$ ipython --no-banner

In [1]: import numpy as np

In [2]: np.set_printoptions(suppress=True, linewidth=140)

In [3]: rd = lambda a: np.round(a, 4) + 0

In [4]: m1 = np.array([[0, 1, 1],
   ...:     [0, 0, 0],
   ...:     [0, 0, 0],
   ...:     [0, 0, 0],
   ...:     [0, 1, 1],
   ...:     [1, -3, 0],
   ...:     [0, -3, 0],
   ...:     [1, -4, -1],
   ...:     [0, -3, 0],
   ...:     [0, 0, 0],
   ...:     [0, 0, 0],
   ...:     [0, 0, 0],
   ...:     [0, 1, 1],
   ...:     [0, 0, 0],
   ...:     [1, -4, -1],
   ...:     [1, 0, 0],
   ...:     [0, 1, 1],
   ...:     [0, -3, 0],
   ...:     [0, 1, 1],
   ...:     [0, -2, 1],
   ...:     [0, -3, 0]])

In [5]: m1
Out[5]: 
array([[ 0,  1,  1],
       [ 0,  0,  0],
       [ 0,  0,  0],
       [ 0,  0,  0],
       [ 0,  1,  1],
       [ 1, -3,  0],
       [ 0, -3,  0],
       [ 1, -4, -1],
       [ 0, -3,  0],
       [ 0,  0,  0],
       [ 0,  0,  0],
       [ 0,  0,  0],
       [ 0,  1,  1],
       [ 0,  0,  0],
       [ 1, -4, -1],
       [ 1,  0,  0],
       [ 0,  1,  1],
       [ 0, -3,  0],
       [ 0,  1,  1],
       [ 0, -2,  1],
       [ 0, -3,  0]])

In [6]: Ac = m1 - m1.mean(axis=0)

In [7]: vecs = np.linalg.svd(Ac)[2][:1]

In [8]: out = Ac - Ac @ vecs.T @ vecs

In [9]: rd(np.cov(Ac @ vecs.T, rowvar=False))
Out[9]: np.float64(3.564)

In [10]: proj = m1 @ np.linalg.solve(m1.T @ m1, m1.T)

In [11]: rd(np.diag(proj))
Out[11]: 
array([0.1438, 0.    , 0.    , 0.    , 0.1438, 0.2938, 0.175 , 0.3   , 0.175 , 0.    , 0.    , 0.    , 0.1438, 0.    , 0.3   , 0.3938,
       0.1438, 0.175 , 0.1438, 0.2938, 0.175 ])

In [12]: rd(np.trace(proj))
Out[12]: np.float64(3.0)

In [13]: print(np.linalg.matrix_rank(np.eye(21) - proj))
18

In [14]: x = np.array([1, 2, 3])

In [15]: rhs = m1 @ x

In [16]: rd(np.linalg.lstsq(m1, rhs)[0])
Out[16]: array([1., 2., 3.])

In [17]: rd(np.linalg.solve(m1.T @ m1, m1.T @ rhs))
Out[17]: array([1., 2., 3.])

In [18]: rng = np.random.default_rng(0)

In [19]: rhs = rhs + 0.1 * rng.normal(size=21)

In [20]: print(rd(rhs))
[  5.0126  -0.0132   0.064    0.0105   4.9464  -4.9638  -5.8696  -9.9053  -6.0704  -0.1265  -0.0623   0.0041   4.7675  -0.0219 -10.1246
   0.9268   4.9456  -6.0316   5.0412  -0.8957  -6.0129]

In [21]: coef, *_ = np.linalg.lstsq(m1, rhs)

In [22]: print([round(float(np.linalg.norm(np.linalg.solve(m1.T @ m1 + lam * np.eye(3), m1.T @ rhs))), 2) for lam in (0, 1, 10, 100)])
[3.71, 3.3, 2.26, 1.07]

In [23]: print(rd(np.linalg.norm(rhs - m1 @ coef)))
0.3733

In [24]: rd(coef)
Out[24]: array([0.9439, 1.9889, 2.9821])

In [25]: J = np.loadtxt("data.csv", delimiter=",")

In [26]: print(J)
[[ 19.9263   9.2976 -10.2721 -10.151  -19.5498]
 [ 18.6361  10.1312  -8.8107  -8.7481 -19.0896]
 [ 19.5087   9.0466  -9.6822 -12.2149 -22.4798]
 [ 20.3713   9.3233 -11.2323 -10.185  -19.4201]
 [ 21.553    9.761  -10.273  -10.5502 -19.2382]
 [ 18.7052  10.2243 -11.1892 -10.6043 -20.3114]
 [ 19.1863  10.2527  -9.0856 -11.4698 -20.4953]
 [ 20.2862   9.6034  -9.2813 -12.5029 -19.9991]
 [ 18.456    9.9273  -8.8861  -8.8828 -19.166 ]
 [ 18.8073  10.0402  -8.9338  -8.3843 -20.2797]
 [ 19.6494  10.0187  -9.4422  -8.7637 -20.8357]
 [ 18.8545  10.0959 -11.0164 -10.7379 -19.4482]
 [ 17.3839   9.4812 -10.4866  -9.3933 -18.9737]
 [ 19.8535   9.7047 -10.7085 -11.2159 -20.2697]
 [ 19.6469   9.3783  -9.3177 -11.1854 -19.7232]
 [ 19.288    8.7798 -10.2379  -8.7546 -19.8882]
 [ 20.5752   8.6435  -9.6021  -9.079  -19.1044]
 [ 20.3049  11.3099  -8.8431  -9.9293 -20.1991]
 [ 21.2197  11.0055  -9.3425  -8.8851 -21.5129]
 [ 19.3478  11.054  -10.5109  -9.2111 -20.3407]
 [ 21.0324  10.1426  -8.7815  -9.6853 -19.6529]
 [ 19.2501  10.3692 -11.2422 -10.7321 -19.974 ]
 [ 19.657    9.9967 -11.2392  -9.2606 -19.3458]
 [ 18.3824   8.2823 -11.224   -9.6402 -19.4428]
 [ 19.2506  11.2606 -10.917  -10.0028 -21.0894]
 [ 17.9256   7.7062 -10.3735 -12.3703 -19.5578]
 [ 19.925    9.3261  -8.0483  -8.8361 -18.9401]
 [ 20.7317   8.7143 -10.2371 -10.5738 -20.9433]
 [ 19.863   10.421  -11.3569  -9.9352 -19.7404]
 [ 20.5117  12.31   -11.3976  -9.7958 -19.6861]
 [ 19.6137  10.7298 -10.3579  -8.9413 -19.8812]
 [ 18.6128  10.6131 -10.3307 -11.2546 -20.3729]]

In [27]: ang = np.radians(30)

In [28]: r_ = np.eye(5)

In [29]: r_[3, 3] = r_[0, 0] = np.cos(ang)

In [30]: r_[3, 0], r_[0, 3] = -np.sin(ang), np.sin(ang)

In [31]: print(rd(r_))
[[ 0.866  0.     0.     0.5    0.   ]
 [ 0.     1.     0.     0.     0.   ]
 [ 0.     0.     1.     0.     0.   ]
 [-0.5    0.     0.     0.866  0.   ]
 [ 0.     0.     0.     0.     1.   ]]

In [32]: out = J @ r_.T

In [33]: rd(np.linalg.det(r_)), rd(np.trace(r_))
Out[33]: (np.float64(1.0), np.float64(4.7321))

In [34]: print(rd(np.linalg.svd(J, compute_uv=False)), rd(np.linalg.svd(out, compute_uv=False)))
[186.227    6.8257   5.4663   4.4753   3.7548] [186.227    6.8257   5.4663   4.4753   3.7548]

In [35]: Q, r_ = np.linalg.qr(J)

In [36]: Q.shape, r_.shape
Out[36]: ((32, 5), (5, 5))

In [37]: rd(np.trace(Q @ Q.T))
Out[37]: np.float64(5.0)

In [38]: M = np.load("dump.npy")

In [39]: M
Out[39]: 
array([[ -2.5476,  -1.4384,  -1.8657],
       [ -0.7592,   5.6234,  -0.8705],
       [ -3.389 ,  -9.6075,  -5.6544],
       [  7.9726, -12.8762,  -3.4539],
       [ -1.9242,   0.092 ,  -3.4414],
       [  4.4117,  18.6969,  -2.5837],
       [ 11.2272,   0.5574,   5.2259],
       [ -6.4457,   0.2739,   0.9769],
       [ -1.6809,   4.1026,   0.5441],
       [  3.7267,   2.8161,   3.3645],
       [ -4.2153,   4.3281,  -1.7893],
       [ -0.4826, -14.2423,  -7.1883],
       [  6.0924,   4.5062,  -3.2716],
       [ -1.2195,  10.1837,   0.9896],
       [-15.9351,  -7.8394,  -0.3439],
       [  2.5771,   1.4904,  -4.6245],
       [  4.78  ,  -4.0451,  -3.5693],
       [  3.3773,   4.7976,  10.8013],
       [ -0.3454, -14.479 ,  -1.9066],
       [  4.0004,   5.9611,  -6.8438],
       [  7.6341,  -8.0867,  -5.4263],
       [ -4.8257,  -9.7445,   6.5079]])

In [40]: dist = np.linalg.norm(M[:, None] - M[None], axis=-1)

In [41]: (dist + 1e9 * np.eye(22)).round(6).argmin(axis=1)
Out[41]: array([ 4,  8, 11, 20,  0, 13,  9,  0,  1,  8,  8, 18, 19,  1,  7, 12, 20,  9, 11, 12,  3, 18])

In [42]: dist.shape
Out[42]: (22, 22)

In [43]: print(dist[9].round(6).argsort(kind="stable")[:4])
[ 9  8  1 12]

In [44]: np.flatnonzero(dist[9] < dist.mean() / 2)
Out[44]: array([1, 8, 9])

In [45]: dist.mean(axis=1).argmax()
Out[45]: np.int64(5)

In [46]: np.unravel_index(dist.round(6).argmax(), dist.shape)
Out[46]: (np.int64(5), np.int64(11))

In [47]: Uu, s, Vh = np.linalg.svd(M, full_matrices=False)

In [48]: print(rd(Vh @ Vh.T))
[[1. 0. 0.]
 [0. 1. 0.]
 [0. 0. 1.]]

In [49]: rd(Uu.T @ Uu)
Out[49]: 
array([[1., 0., 0.],
       [0., 1., 0.],
       [0., 0., 1.]])

In [50]: rd(np.abs(Vh[0]))
Out[50]: array([0.1814, 0.9719, 0.1498])

In [51]: np.abs(Uu[:, 0]).round(6).argmax()
Out[51]: np.int64(5)

In [52]: rd(np.sqrt((s ** 2).sum())), rd(np.linalg.norm(M))
Out[52]: (np.float64(52.0162), np.float64(52.0162))

In [53]: print(rd(s))
[39.7394 26.9111 20.0563]

In [54]: print(np.allclose(Uu * s @ Vh, M))
True

In [55]: labels = rng.permutation(3)

In [56]: out = M[:, labels] * rng.choice([-1, 1], 3)

In [57]: print(out)
[[  1.4384  -1.8657  -2.5476]
 [ -5.6234  -0.8705  -0.7592]
 [  9.6075  -5.6544  -3.389 ]
 [ 12.8762  -3.4539   7.9726]
 [ -0.092   -3.4414  -1.9242]
 [-18.6969  -2.5837   4.4117]
 [ -0.5574   5.2259  11.2272]
 [ -0.2739   0.9769  -6.4457]
 [ -4.1026   0.5441  -1.6809]
 [ -2.8161   3.3645   3.7267]
 [ -4.3281  -1.7893  -4.2153]
 [ 14.2423  -7.1883  -0.4826]
 [ -4.5062  -3.2716   6.0924]
 [-10.1837   0.9896  -1.2195]
 [  7.8394  -0.3439 -15.9351]
 [ -1.4904  -4.6245   2.5771]
 [  4.0451  -3.5693   4.78  ]
 [ -4.7976  10.8013   3.3773]
 [ 14.479   -1.9066  -0.3454]
 [ -5.9611  -6.8438   4.0004]
 [  8.0867  -5.4263   7.6341]
 [  9.7445   6.5079  -4.8257]]

In [58]: Uu, _, Vh = np.linalg.svd(M.T @ out)

In [59]: rd(np.linalg.lstsq(M, out)[0])
Out[59]: 
array([[ 0.,  0.,  1.],
       [-1.,  0.,  0.],
       [ 0.,  1.,  0.]])

In [60]: C2 = np.cov(out, rowvar=False)

In [61]: np.argwhere(np.triu(np.abs(np.corrcoef(out.T)) > 0.8, 1))
Out[61]: array([], shape=(0, 2), dtype=int64)

In [62]: rd(C2)
Out[62]: 
array([[71.6384, -7.6733, -8.2609],
       [-7.6733, 19.9602, -1.2895],
       [-8.2609, -1.2895, 34.8634]])

In [63]: rd(np.polyfit(out[:, 1], out[:, 2], 1))
Out[63]: array([-0.0646,  0.4751])

In [64]: rd(np.median(out, axis=0))
Out[64]: array([-0.4156, -1.8862, -0.414 ])

In [65]: x = np.array([-2, -2, 2])

In [66]: rhs = M @ x

In [67]: coef, lr = np.zeros(3), 1 / np.linalg.norm(M, 2) ** 2

In [68]: for i in range(200):
    ...:     coef -= lr * M.T @ (M @ coef - rhs)
    ...:     if i % 50 == 0: print(i, round(np.linalg.norm(M @ coef - rhs), 4))
    ...: 
0 41.6139
50 0.0
100 0.0
150 0.0

In [69]: print(rd(coef))
[-2. -2.  2.]

In [70]: feats = np.array([[1, 0, 0, 0, 0, 0, 0],
    ...:     [3, 1, 0, 0, 0, 0, 0],
    ...:     [-9, 1, 1, 0, 0, 0, 0],
    ...:     [-2, -6, 5, 1, 0, 0, 0],
    ...:     [-6, 7, 0, -1, 1, 0, 0],
    ...:     [4, 7, -9, -9, -3, 1, 0],
    ...:     [4, -7, 3, -1, -3, 4, 1]])

In [71]: feats
Out[71]: 
array([[ 1,  0,  0,  0,  0,  0,  0],
       [ 3,  1,  0,  0,  0,  0,  0],
       [-9,  1,  1,  0,  0,  0,  0],
       [-2, -6,  5,  1,  0,  0,  0],
       [-6,  7,  0, -1,  1,  0,  0],
       [ 4,  7, -9, -9, -3,  1,  0],
       [ 4, -7,  3, -1, -3,  4,  1]])

In [72]: rd(np.sort(np.linalg.eigvals(feats)))
Out[72]: array([1., 1., 1., 1., 1., 1., 1.])

In [73]: print(np.prod(np.diag(feats)), rd(np.linalg.det(feats)))
1 1.0

In [74]: print(feats @ feats)
[[  1   0   0   0   0   0   0]
 [  6   1   0   0   0   0   0]
 [-15   2   1   0   0   0   0]
 [-67  -7  10   1   0   0   0]
 [ 11  20  -5  -2   1   0   0]
 [146  38 -63 -15  -6   1   0]
 [ -4   2 -35 -35 -18   8   1]]
